$ python3 -q
>>> import numpy as np
>>> import numpy.linalg as la
>>> np.set_printoptions(precision=1, suppress=True, linewidth=160, legacy="1.25")
>>> rng = np.random.default_rng(9436)
>>> M = np.eye(11, dtype=int)[rng.permutation(11)]
>>> M
array([[0, 0, 0, 0, 0, 0, 0, 0, 0, 1, 0],
       [0, 0, 0, 0, 0, 0, 0, 0, 1, 0, 0],
       [0, 0, 0, 0, 1, 0, 0, 0, 0, 0, 0],
       [0, 0, 1, 0, 0, 0, 0, 0, 0, 0, 0],
       [1, 0, 0, 0, 0, 0, 0, 0, 0, 0, 0],
       [0, 0, 0, 0, 0, 0, 0, 1, 0, 0, 0],
       [0, 0, 0, 1, 0, 0, 0, 0, 0, 0, 0],
       [0, 0, 0, 0, 0, 0, 1, 0, 0, 0, 0],
       [0, 0, 0, 0, 0, 0, 0, 0, 0, 0, 1],
       [0, 1, 0, 0, 0, 0, 0, 0, 0, 0, 0],
       [0, 0, 0, 0, 0, 1, 0, 0, 0, 0, 0]])
>>> u, r1 = M[7], M[8]
>>> u @ r1
0
>>> pr = (u @ r1) / (u @ u) * u
>>> np.round(la.norm(u + r1) ** 2 + la.norm(u - r1) ** 2, 1)
4.0
>>> print(la.matrix_rank(np.outer(u, r1)))
1
>>> r1 - pr
array([0., 0., 0., 0., 0., 0., 0., 0., 0., 0., 1.])
>>> M @ np.ones(11)
array([1., 1., 1., 1., 1., 1., 1., 1., 1., 1., 1.])
>>> print(la.matrix_power(M, 100))
[[0 0 0 0 0 0 0 0 0 1 0]
 [0 0 0 0 0 0 0 0 1 0 0]
 [0 0 0 0 1 0 0 0 0 0 0]
 [0 0 1 0 0 0 0 0 0 0 0]
 [1 0 0 0 0 0 0 0 0 0 0]
 [0 0 0 0 0 0 0 1 0 0 0]
 [0 0 0 1 0 0 0 0 0 0 0]
 [0 0 0 0 0 0 1 0 0 0 0]
 [0 0 0 0 0 0 0 0 0 0 1]
 [0 1 0 0 0 0 0 0 0 0 0]
 [0 0 0 0 0 1 0 0 0 0 0]]
>>> la.matrix_power(M, 2)
array([[0, 1, 0, 0, 0, 0, 0, 0, 0, 0, 0],
       [0, 0, 0, 0, 0, 0, 0, 0, 0, 0, 1],
       [1, 0, 0, 0, 0, 0, 0, 0, 0, 0, 0],
       [0, 0, 0, 0, 1, 0, 0, 0, 0, 0, 0],
       [0, 0, 0, 0, 0, 0, 0, 0, 0, 1, 0],
       [0, 0, 0, 0, 0, 0, 1, 0, 0, 0, 0],
       [0, 0, 1, 0, 0, 0, 0, 0, 0, 0, 0],
       [0, 0, 0, 1, 0, 0, 0, 0, 0, 0, 0],
       [0, 0, 0, 0, 0, 1, 0, 0, 0, 0, 0],
       [0, 0, 0, 0, 0, 0, 0, 0, 1, 0, 0],
       [0, 0, 0, 0, 0, 0, 0, 1, 0, 0, 0]])
>>> np.sort(np.abs(la.eigvals(M)))[::-1]
array([1., 1., 1., 1., 1., 1., 1., 1., 1., 1., 1.])
>>> M.sum(axis=1)
array([1, 1, 1, 1, 1, 1, 1, 1, 1, 1, 1])
>>> pr = np.eye(11)[7]
>>> for _ in range(3):
...     pr = pr @ M
...     print(pr.round(1))
... 
[0. 0. 0. 0. 0. 0. 1. 0. 0. 0. 0.]
[0. 0. 0. 1. 0. 0. 0. 0. 0. 0. 0.]
[0. 0. 1. 0. 0. 0. 0. 0. 0. 0. 0.]
>>> A = np.loadtxt("mat.csv", delimiter=",")
>>> print(A)
[[ 6.1  9.  -5.8  3.1  2.   7.2 -1.8 -5.1 -1.2 -7. ]
 [ 6.1  9.1 -6.1  3.1  2.1  6.9 -1.8 -4.8 -1.  -7. ]
 [ 6.   9.2 -6.1  3.1  2.1  7.  -2.  -4.9 -1.1 -7. ]
 [ 6.2  9.  -6.1  2.9  2.   6.9 -1.9 -5.  -1.  -7. ]
 [ 5.8  9.  -6.1  2.9  2.1  7.1 -2.1 -5.  -0.9 -7.2]
 [ 6.2  9.1 -6.1  3.1  2.1  7.1 -2.  -5.  -0.8 -7. ]
 [ 5.9  9.  -5.9  3.   2.1  7.1 -1.9 -4.9 -1.3 -7.2]
 [-8.  -2.2  6.  -6.1 -2.7  3.  -4.   6.9 -3.9  3.1]
 [-7.9 -2.1  6.1 -6.2 -3.   3.2 -4.   6.9 -4.2  3. ]
 [-8.1 -2.   6.  -6.  -2.9  3.2 -4.1  7.2 -3.8  3.1]
 [-8.  -2.1  5.9 -5.8 -3.2  3.1 -4.   6.9 -4.1  3. ]
 [-7.7 -2.1  6.  -5.9 -3.1  2.7 -4.   7.  -4.   2.9]
 [-8.3 -1.9  6.  -5.8 -3.   3.1 -4.   7.1 -4.   2.9]
 [-8.  -1.9  6.  -6.  -3.1  3.  -4.   7.1 -3.9  3.1]]
>>> u = np.array([-4, -5])
>>> np.cross(A[7, :3], A[0, :3])
array([-41.2,  -9.8, -58.6])
>>> np.convolve(A[7], u)
array([ 32. ,  48.8, -13. ,  -5.6,  41.3,   1.5,   1. ,  -7.6, -18.9,   7.1, -15.5])
>>> np.polyval(u, A[7])
array([ 27. ,   3.8, -29. ,  19.4,   5.8, -17. ,  11. , -32.6,  10.6, -17.4])
>>> def softmax(z):
...     e = np.exp(z - z.max(axis=-1, keepdims=True))
...     return e / e.sum(axis=-1, keepdims=True)
... 
>>> np.round(softmax(10 * A[4]), 1) + 0
array([0., 1., 0., 0., 0., 0., 0., 0., 0., 0.])
>>> print(np.round(softmax(A[4] + 2), 1) + 0)
[0.  0.8 0.  0.  0.  0.1 0.  0.  0.  0. ]
>>> np.round(softmax(A[4]), 1) + 0
array([0. , 0.8, 0. , 0. , 0. , 0.1, 0. , 0. , 0. , 0. ])
>>> S = A @ A.T / np.sqrt(10)
>>> softmax(S)[4] @ A
array([ 6.1,  9.1, -6. ,  3. ,  2.1,  7.1, -1.9, -5. , -1. , -7. ])
>>> O, V = la.qr(A[:, :3])[0], la.qr(A[:, 3:])[0]
>>> s = la.svd(O.T @ V, compute_uv=False)
>>> np.degrees(np.arccos(s.clip(0, 1)))
array([ 0.8,  1.1, 55.1])
>>> round(float(la.norm(O @ O.T - V @ V.T, 2)), 1)
1.0
>>> theta = np.radians(60)
>>> Rm = np.eye(10)
>>> Rm[8, 8] = Rm[2, 2] = np.cos(theta)
>>> Rm[8, 2], Rm[2, 8] = -np.sin(theta), np.sin(theta)
>>> Rm
array([[ 1. ,  0. ,  0. ,  0. ,  0. ,  0. ,  0. ,  0. ,  0. ,  0. ],
       [ 0. ,  1. ,  0. ,  0. ,  0. ,  0. ,  0. ,  0. ,  0. ,  0. ],
       [ 0. ,  0. ,  0.5,  0. ,  0. ,  0. ,  0. ,  0. ,  0.9,  0. ],
       [ 0. ,  0. ,  0. ,  1. ,  0. ,  0. ,  0. ,  0. ,  0. ,  0. ],
       [ 0. ,  0. ,  0. ,  0. ,  1. ,  0. ,  0. ,  0. ,  0. ,  0. ],
       [ 0. ,  0. ,  0. ,  0. ,  0. ,  1. ,  0. ,  0. ,  0. ,  0. ],
       [ 0. ,  0. ,  0. ,  0. ,  0. ,  0. ,  1. ,  0. ,  0. ,  0. ],
       [ 0. ,  0. ,  0. ,  0. ,  0. ,  0. ,  0. ,  1. ,  0. ,  0. ],
       [ 0. ,  0. , -0.9,  0. ,  0. ,  0. ,  0. ,  0. ,  0.5,  0. ],
       [ 0. ,  0. ,  0. ,  0. ,  0. ,  0. ,  0. ,  0. ,  0. ,  1. ]])
>>> B = A @ Rm.T
>>> print(B)
[[ 6.1  9.  -3.9  3.1  2.   7.2 -1.8 -5.1  4.4 -7. ]
 [ 6.1  9.1 -3.9  3.1  2.1  6.9 -1.8 -4.8  4.8 -7. ]
 [ 6.   9.2 -4.   3.1  2.1  7.  -2.  -4.9  4.7 -7. ]
 [ 6.2  9.  -3.9  2.9  2.   6.9 -1.9 -5.   4.8 -7. ]
 [ 5.8  9.  -3.8  2.9  2.1  7.1 -2.1 -5.   4.8 -7.2]
 [ 6.2  9.1 -3.7  3.1  2.1  7.1 -2.  -5.   4.9 -7. ]
 [ 5.9  9.  -4.1  3.   2.1  7.1 -1.9 -4.9  4.5 -7.2]
 [-8.  -2.2 -0.4 -6.1 -2.7  3.  -4.   6.9 -7.1  3.1]
 [-7.9 -2.1 -0.6 -6.2 -3.   3.2 -4.   6.9 -7.4  3. ]
 [-8.1 -2.  -0.3 -6.  -2.9  3.2 -4.1  7.2 -7.1  3.1]
 [-8.  -2.1 -0.6 -5.8 -3.2  3.1 -4.   6.9 -7.2  3. ]
 [-7.7 -2.1 -0.5 -5.9 -3.1  2.7 -4.   7.  -7.2  2.9]
 [-8.3 -1.9 -0.5 -5.8 -3.   3.1 -4.   7.1 -7.2  2.9]
 [-8.  -1.9 -0.4 -6.  -3.1  3.  -4.   7.1 -7.1  3.1]]
>>> print(np.abs(B - A).max(axis=0))
[0.  0.  6.7 0.  0.  0.  0.  0.  5.8 0. ]
>>> np.allclose(la.norm(A, axis=1), la.norm(B, axis=1))
True
>>> feats = np.load("test3.npy")
>>> print(feats.round(1) + 0)
[[-0.3  0.6  0.2  0.4  0.2  0.4  0.4]
 [-0.4 -0.7  0.1  0.4  0.   0.   0.3]
 [-0.2  0.2 -0.6  0.  -0.4 -0.5  0.4]
 [-0.3  0.1 -0.2 -0.2  0.9 -0.3  0. ]
 [-0.7  0.1  0.1 -0.4 -0.3  0.2 -0.3]
 [-0.1  0.2  0.6  0.2 -0.1 -0.7 -0.2]
 [ 0.1  0.   0.4 -0.6  0.   0.   0.7]]
>>> # orthonormal columns
>>> x = np.array([1, 1, 3, 0, 0, 2, 0])
>>> 7 - la.matrix_rank(feats - np.eye(7), tol=1e-8)
1
>>> np.round(la.det(feats), 1)
1.0
>>> la.svd(feats, compute_uv=False)
array([1., 1., 1., 1., 1., 1., 1.])
>>> print(round(float(feats[:, 0] @ feats[:, 3]), 1))
0.0
>>> np.round(feats @ feats.T, 1) + 0
array([[1., 0., 0., 0., 0., 0., 0.],
       [0., 1., 0., 0., 0., 0., 0.],
       [0., 0., 1., 0., 0., 0., 0.],
       [0., 0., 0., 1., 0., 0., 0.],
       [0., 0., 0., 0., 1., 0., 0.],
       [0., 0., 0., 0., 0., 1., 0.],
       [0., 0., 0., 0., 0., 0., 1.]])
>>> x = np.array([7, -2, -7, -1, -5, 1, -9])
>>> h1 = np.maximum(feats @ x, 0)
>>> np.round(feats.T @ h1, 1) + 0
array([-0.2,  0.2, -0.6,  0. , -0.3, -0.5,  0.3])
>>> np.maximum(feats @ (3 * x), 0)
array([0. , 0. , 2.8, 0. , 0. , 0. , 0. ])
>>> h1
array([0. , 0. , 0.9, 0. , 0. , 0. , 0. ])
>>> np.round(feats * (h1 > 1e-9)[:, None], 1) + 0
array([[ 0. ,  0. ,  0. ,  0. ,  0. ,  0. ,  0. ],
       [ 0. ,  0. ,  0. ,  0. ,  0. ,  0. ,  0. ],
       [-0.2,  0.2, -0.6,  0. , -0.4, -0.5,  0.4],
       [ 0. ,  0. ,  0. ,  0. ,  0. ,  0. ,  0. ],
       [ 0. ,  0. ,  0. ,  0. ,  0. ,  0. ,  0. ],
       [ 0. ,  0. ,  0. ,  0. ,  0. ,  0. ,  0. ],
       [ 0. ,  0. ,  0. ,  0. ,  0. ,  0. ,  0. ]])
>>> print(np.flatnonzero(h1 > 1e-9))
[2]
>>> B = np.array([[3, 2, 1],
...     [0, 1, 1],
...     [3, 3, 0],
...     [1, 1, 3],
...     [3, 0, 3],
...     [1, 3, 2],
...     [2, 0, 0]])
>>> print(feats @ B)
[[ 1.6  2.   2.7]
 [-0.1 -1.2 -0.1]
 [-3.4 -3.5 -2. ]
 [ 0.7 -2.2  1.1]
 [-3.9 -1.1 -2.4]
 [ 0.2 -0.1 -1.1]
 [ 2.   0.6 -2. ]]
>>> np.vstack([feats, B.T]).shape
(10, 7)
>>> B.T @ feats.T
array([[ 1.6, -0.1, -3.4,  0.7, -3.9,  0.2,  2. ],
       [ 2. , -1.2, -3.5, -2.2, -1.1, -0.1,  0.6],
       [ 2.7, -0.1, -2. ,  1.1, -2.4, -1.1, -2. ]])
>>> np.einsum("ik,kj->ij", feats, B)
array([[ 1.6,  2. ,  2.7],
       [-0.1, -1.2, -0.1],
       [-3.4, -3.5, -2. ],
       [ 0.7, -2.2,  1.1],
       [-3.9, -1.1, -2.4],
       [ 0.2, -0.1, -1.1],
       [ 2. ,  0.6, -2. ]])
>>> la.matrix_rank(np.vstack([feats, B.T]))
7
>>> data = np.load("x.npy")
>>> print(data)
[[ 1. -3.  0.  0.  0.  0.  0.  0.  0.]
 [-3. -3. -3.  0.  0.  0.  0.  0.  0.]
 [ 0. -3.  2. -3.  0.  0.  0.  0.  0.]
 [ 0.  0. -3.  1. -3.  0.  0.  0.  0.]
 [ 0.  0.  0. -3. -2. -3.  0.  0.  0.]
 [ 0.  0.  0.  0. -3. -2. -3.  0.  0.]
 [ 0.  0.  0.  0.  0. -3.  0. -3.  0.]
 [ 0.  0.  0.  0.  0.  0. -3.  1. -3.]
 [ 0.  0.  0.  0.  0.  0.  0. -3.  2.]]
>>> # symmetric, so the eigenvalues are real
>>> x = np.array([-3, -3, -2, 2, 1, -1, 1, 1, 1])
>>> target = data @ x
>>> c, lr = np.zeros(9), 1 / la.norm(data, 2) ** 2
>>> for i in range(20):
...     c -= lr * data.T @ (data @ c - target)
...     if i % 5 == 0: print(i, round(la.norm(data @ c - target), 1))
... 
0 8.6
5 3.3
10 2.5
15 1.9
>>> print(round(la.cond(data), 1))
11.0
>>> F = np.diag(5 * np.array([0, 2, 1, 3, 2, 0])) + np.array([[0, 0, 0, 1, 2, 2],
...     [0, 1, 1, 1, 2, 2],
...     [2, 2, 0, 0, 2, 1],
...     [0, 1, 1, 0, 1, 0],
...     [1, 0, 1, 1, 2, 1],
...     [2, 1, 2, 1, 1, 1]])
>>> F
array([[ 0,  0,  0,  1,  2,  2],
       [ 0, 11,  1,  1,  2,  2],
       [ 2,  2,  5,  0,  2,  1],
       [ 0,  1,  1, 15,  1,  0],
       [ 1,  0,  1,  1, 12,  1],
       [ 2,  1,  2,  1,  1,  1]])
>>> x = np.array([6, 2, 6, -2, -9, 0])
>>> target = F @ x
>>> print(target)
[-20   8  28 -31 -98  15]
>>> np.round(la.solve(F, target), 1) + 0
array([ 6.,  2.,  6., -2., -9.,  0.])
>>> la.solve(F, target + F[:, 5])
array([ 6.,  2.,  6., -2., -9.,  1.])
